>>> import numpy as np
>>> import numpy.linalg as la
>>> np.set_printoptions(precision=2, suppress=True, linewidth=200, legacy="1.25")
>>> E = np.loadtxt("x.csv", delimiter=",")
>>> E
array([[-1.,  2., -1.,  0.,  2., -2.,  1.,  0.,  3.],
       [-1.,  0.,  3., -2., -6., -1.,  2.,  3., -3.],
       [ 0., -2., -3.,  3.,  6., -2.,  1.,  2., -1.],
       [-2., -2.,  2., -1., -4.,  3., -2., -1.,  1.],
       [-1.,  2., -3., -2.,  6., -1.,  1., -2.,  1.]])
>>> Y = np.array([[1, 2],
...     [0, 0],
...     [1, 1],
...     [1, 2],
...     [0, 2],
...     [0, 1],
...     [1, 0],
...     [2, 1],
...     [1, 2]])
>>> np.einsum("ij,ij->i", E, E)
array([24., 73., 68., 44., 61.])
>>> np.vstack([E, Y.T]).shape
(7, 9)
>>> np.einsum("ij->j", E)
array([-5.,  0., -2., -2.,  4., -3.,  3.,  2.,  1.])
>>> la.matrix_rank(E @ Y)
2
>>> Z = np.array([[-7, 5, 6, 0, -1, 3, -1],
...     [-5, -8, 4, 5, -4, -4, -1],
...     [7, -7, 9, 1, -9, 6, 8],
...     [-6, 5, 1, 3, 8, 1, -5],
...     [-3, -9, -3, -4, -9, 6, -4],
...     [8, -4, -1, 7, -3, 4, -9],
...     [-7, -7, -2, -4, -1, -2, -3]])
>>> rng = np.random.default_rng(169228)
>>> arr = (rng.random((31, 7)) < 0.25) @ Z
>>> arr
array([[  4, -16,   6,  -3, -18,  12,   4],
       [  8,  -4,  -1,   7,  -3,   4,  -9],
       [-18, -10,   3,   4,   3,  -5,  -9],
       [ 15, -11,   8,   8, -12,  10,  -1],
       [ -5,   6,   6,  10,   4,   8, -15],
       [ -5,  -8,   4,   5,  -4,  -4,  -1],
       [  0,   0,   0,   0,   0,   0,   0],
       [  4, -16,   6,  -3, -18,  12,   4],
       [-15, -24,  -1,  -3, -14,   0,  -8],
       [ -3,  -9,  -3,  -4,  -9,   6,  -4],
       [ -4, -19,   1,   8,  -8,  -2, -13],
       [ -9,  -4,  -2,  -1,  -1,   7,  -9],
       [  0,   0,   0,   0,   0,   0,   0],
       [ -3,  -9,  -3,  -4,  -9,   6,  -4],
       [  2, -15,  13,   6, -13,   2,   7],
       [ 15, -11,   8,   8, -12,  10,  -1],
       [-11, -17,  12,   5,  -6,   1,  -1],
       [-10, -16,  -5,  -8, -10,   4,  -7],
       [  0,   0,   0,   0,   0,   0,   0],
       [-15, -24,  -1,  -3, -14,   0,  -8],
       [  1,   1,   5,   7,  -4,   7, -10],
       [  0,   0,   0,   0,   0,   0,   0],
       [  1, -11,  -3,   3,  -4,   2, -12],
       [-23,  -6,   2,  -5,  -3,   8, -13],
       [  0,   0,   0,   0,   0,   0,   0],
       [-14,  -2,   4,  -4,  -2,   1,  -4],
       [  1,  -2,  10,   4,  -1,   7,   3],
       [  0,   0,   0,   0,   0,   0,   0],
       [-18, -10,   3,   4,   3,  -5,  -9],
       [ -2,  -8,   2,   3, -13,  13, -14],
       [  0,   0,   0,   0,   0,   0,   0]])
>>> x0 = np.array([3, 3, 1, 3, -3, -3, 0])
>>> target = arr @ x0
>>> target
array([ -21,   29,  -63,   50,    3,    4,    0,  -21,  -85,  -42,  -14,  -62,    0,  -42,   25,   50,  -42,  -89,    0,  -85,   23,    0,  -18, -115,    0,  -53,    1,    0,  -63,  -19,    0])
>>> np.round(la.pinv(arr) @ arr, 2) + 0
array([[1., 0., 0., 0., 0., 0., 0.],
       [0., 1., 0., 0., 0., 0., 0.],
       [0., 0., 1., 0., 0., 0., 0.],
       [0., 0., 0., 1., 0., 0., 0.],
       [0., 0., 0., 0., 1., 0., 0.],
       [0., 0., 0., 0., 0., 1., 0.],
       [0., 0., 0., 0., 0., 0., 1.]])
>>> target = target + 0.1 * rng.normal(size=31)
>>> target
array([ -21.13,   28.98,  -62.96,   49.95,    3.03,    3.92,    0.02,  -20.98,  -84.98,  -41.83,  -13.94,  -61.99,   -0.01,  -42.16,   25.09,   50.03,  -41.96,  -89.  ,   -0.03,  -85.1 ,   23.15,
         -0.09,  -17.84, -114.95,   -0.05,  -53.04,    0.95,    0.11,  -63.16,  -18.81,    0.03])
>>> beta, *_ = la.lstsq(arr, target)
>>> np.round(arr.T @ (target - arr @ beta), 2) + 0
array([0., 0., 0., 0., 0., 0., 0.])
>>> round(la.norm(target - arr @ beta), 2)
0.44
>>> proj = arr @ la.solve(arr.T @ arr, arr.T)
>>> np.diag(proj)
array([0.24, 0.19, 0.24, 0.25, 0.4 , 0.27, 0.  , 0.24, 0.24, 0.13, 0.32, 0.38, 0.  , 0.13, 0.38, 0.25, 0.32, 0.27, 0.  , 0.24, 0.28, 0.  , 0.39, 0.39, 0.  , 0.52, 0.3 , 0.  , 0.24, 0.36, 0.  ])
>>> la.matrix_rank(np.eye(31) - proj)
24
>>> np.allclose(proj @ proj, proj)
True
>>> np.round(np.trace(proj), 2)
7.0
>>> np.round(la.eigvalsh(proj), 2) + 0
array([0., 0., 0., 0., 0., 0., 0., 0., 0., 0., 0., 0., 0., 0., 0., 0., 0., 0., 0., 0., 0., 0., 0., 0., 1., 1., 1., 1., 1., 1., 1.])
>>> proj @ arr[:, 4]
array([-18.,  -3.,   3., -12.,   4.,  -4.,   0., -18., -14.,  -9.,  -8.,  -1.,   0.,  -9., -13., -12.,  -6., -10.,   0., -14.,  -4.,   0.,  -4.,  -3.,   0.,  -2.,  -1.,   0.,   3., -13.,   0.])
>>> x0 = np.array([-5, -1, 4, -4, 1, -1, 0])
>>> a = np.maximum(arr @ x0, 0)
>>> np.tanh(arr @ x0)
array([ 0.96, -1.  ,  1.  , -1.  , -0.76,  1.  ,  0.  ,  0.96,  1.  ,  1.  ,  1.  ,  1.  ,  0.  ,  1.  ,  1.  , -1.  ,  1.  ,  1.  ,  0.  ,  1.  , -1.  ,  0.  , -1.  ,  1.  ,  0.  ,  1.  ,  1.  ,
        0.  ,  1.  , -1.  ,  0.  ])
>>> a
array([  2,   0, 104,   0,   0,  29,   0,   2,  93,  13,   5,  37,   0,  13,  18,   0,  93,  64,   0,  93,   0,   0,   0, 138,   0, 101,  13,   0, 104,   0,   0])
